>>> import numpy as np
>>> np.set_printoptions(precision=1, suppress=True, linewidth=140)
>>> def tidy(a):
...     return np.round(a, 1) + 0
... 
>>> F = np.loadtxt("block2.csv", delimiter=",")
>>> F
array([[1.1, 1. , 2. , 2. ],
       [0. , 1.1, 2. , 2. ],
       [2. , 1. , 2.1, 2. ],
       [1. , 1. , 2. , 2.1]])
>>> U, sigma, VT = np.linalg.svd(F)
>>> np.argmax(sigma[:-1] / (sigma[1:] + 1e-6)) + 1
np.int64(3)
>>> other = U[:, :3] @ np.diag(sigma[:3]) @ VT[:3]
>>> np.linalg.matrix_rank(other)
np.int64(3)
>>> tidy(np.linalg.norm(F - other) / np.linalg.norm(F))
np.float64(0.0)
>>> tidy(other)
array([[1.1, 1. , 2. , 2. ],
       [0. , 1.1, 2. , 2. ],
       [2. , 1. , 2.1, 2. ],
       [1. , 1. , 2. , 2.1]])
>>> m1 = np.load("a.npy")
>>> m1
array([[-0.1,  2. , -2. ,  2. , -2. ,  0. ,  0. ,  0. , -0.9,  2.1],
       [ 0.2,  2.2, -2. ,  2.1, -1.9,  0. ,  0. ,  0.1, -1. ,  2.1],
       [ 0.2,  2.2, -2. ,  2. , -2. , -0.1, -0.2,  0.1, -1. ,  1.8],
       [ 0. ,  1.9, -2. ,  2. , -2. ,  0. ,  0.2,  0. , -1. ,  2. ],
       [ 0.1,  2. , -2. ,  1.8, -2. , -0.2,  0. ,  0. , -1. ,  2. ],
       [-0.1,  1.9, -2. ,  1.8, -1.9, -0.1,  0.2,  0.1, -0.9,  1.8],
       [-0.2,  1.9, -1.9,  2.2, -2. , -0.2,  0. ,  0. , -1. ,  1.9],
       [-0.2,  1.9, -2. ,  2. , -1.8,  0. ,  0.1,  0. , -1.1,  2. ],
       [-0.1,  1.9, -2.1,  1.9, -2. ,  0.1,  0.1,  0. , -0.9,  1.9],
       [ 0. ,  1.9, -2. ,  2. , -2. ,  0. , -0.1, -0.1, -1.1,  2. ],
       [-0.1,  1.9, -1.9,  1.9, -2.1, -0.1,  0.1,  0.1, -1.3,  1.9],
       [ 0.1,  1. ,  0.1,  0.9,  0.9, -0.9, -0.9, -2.9,  0.9, -0.9],
       [ 0.1,  1. ,  0. ,  1. ,  1.1, -1. , -1.1, -2.8,  1. , -1. ],
       [ 0.1,  1. ,  0.1,  0.9,  1. , -1. , -0.9, -3. ,  0.9, -1. ],
       [ 0.1,  0.9,  0. ,  0.9,  0.9, -1. , -1.1, -2.9,  1. , -1.1],
       [-0.1,  1. , -0.1,  1. ,  0.9, -0.9, -1.1, -3. ,  1. , -1.2],
       [-0.1,  1. , -0.1,  1.1,  0.9, -1. , -1.1, -2.9,  1. , -1. ],
       [-0.3,  0.9,  0.2,  1. ,  1. , -0.9, -1.1, -3. ,  1.1, -1.2],
       [ 0. ,  0.9,  0.1,  1.1,  1.1, -1.1, -0.9, -2.9,  0.9, -1. ],
       [ 0.1,  1. ,  0. ,  1. ,  1. , -0.9, -0.9, -3.1,  1.1, -1. ],
       [ 0.1,  1.1,  0. ,  1.1,  1. , -0.9, -1. , -2.8,  1. , -1.1],
       [-0.1,  1. ,  0. ,  1.1,  0.9, -0.9, -0.9, -3. ,  1. , -1. ],
       [-2. ,  2.8,  0. ,  1. , -0.1, -2. ,  2.9, -1.8,  0. , -0.9],
       [-1.9,  2.9,  0. ,  0.9, -0.1, -1.8,  2.9, -2.1, -0.2, -1. ],
       [-2. ,  3.2,  0. ,  1.1,  0.2, -2. ,  3.1, -2. ,  0.2, -0.8],
       [-2. ,  3.1, -0.2,  1. , -0.2, -2.1,  3. , -2. ,  0. , -1. ],
       [-2. ,  3.1, -0.1,  0.9,  0. , -2.2,  3. , -2. ,  0. , -0.9],
       [-2. ,  3.1,  0. ,  0.9,  0. , -2.1,  3. , -1.9, -0.1, -0.9],
       [-2. ,  2.8, -0.1,  0.9,  0. , -2. ,  3. , -1.9,  0. , -0.9],
       [-2.2,  2.9, -0.2,  1.1,  0.1, -1.8,  2.8, -1.9, -0.2, -1. ],
       [-2. ,  3.1,  0.1,  1. , -0.2, -1.8,  3.1, -2. ,  0. , -1. ],
       [-2.1,  3. , -0.1,  1. , -0.2, -2. ,  2.9, -2. , -0.1, -1.1],
       [-2. ,  3. ,  0. ,  1.2,  0.1, -2. ,  3.1, -2. ,  0. , -0.8]])
>>> vec = np.array([6, 7, 5, 6, 5, 0, 8, 5, 6, 7])
>>> target = m1 @ vec
>>> tidy(np.linalg.pinv(m1) @ m1)
array([[1., 0., 0., 0., 0., 0., 0., 0., 0., 0.],
       [0., 1., 0., 0., 0., 0., 0., 0., 0., 0.],
       [0., 0., 1., 0., 0., 0., 0., 0., 0., 0.],
       [0., 0., 0., 1., 0., 0., 0., 0., 0., 0.],
       [0., 0., 0., 0., 1., 0., 0., 0., 0., 0.],
       [0., 0., 0., 0., 0., 1., 0., 0., 0., 0.],
       [0., 0., 0., 0., 0., 0., 1., 0., 0., 0.],
       [0., 0., 0., 0., 0., 0., 0., 1., 0., 0.],
       [0., 0., 0., 0., 0., 0., 0., 0., 1., 0.],
       [0., 0., 0., 0., 0., 0., 0., 0., 0., 1.]])
>>> tidy(np.linalg.lstsq(m1, target)[0])
array([6., 7., 5., 6., 5., 0., 8., 5., 6., 7.])
>>> tidy(np.linalg.solve(m1.T @ m1, m1.T @ target))
array([6., 7., 5., 6., 5., 0., 8., 5., 6., 7.])
>>> rng = np.random.default_rng(929)
>>> target = target + 0.3 * rng.normal(size=33)
>>> tidy(target)
array([14.7, 19.1, 14. , 15. , 13.7, 13. , 13.4, 13. , 11.7, 11. , 10.8, -4.6, -5. , -5.2, -8.3, -9.9, -7.3, -8.6, -4.4, -4.3, -3.9, -6.2,
       20.7, 18.8, 28.4, 21. , 22.7, 22.6, 20.1, 17.9, 22.9, 17.9, 25.5])
>>> coef, *_ = np.linalg.lstsq(m1, target)
>>> tidy(m1.T @ (target - m1 @ coef))
array([0., 0., 0., 0., 0., 0., 0., 0., 0., 0.])
>>> coef.round()
array([ 6.,  8.,  6.,  5.,  5., -0.,  7.,  5.,  6.,  7.])
>>> tidy(coef)
array([ 5.7,  7.7,  6.1,  5.4,  4.5, -0.2,  7.3,  5. ,  5.8,  7.4])
>>> tidy(np.linalg.norm(target - m1 @ coef))
np.float64(1.5)
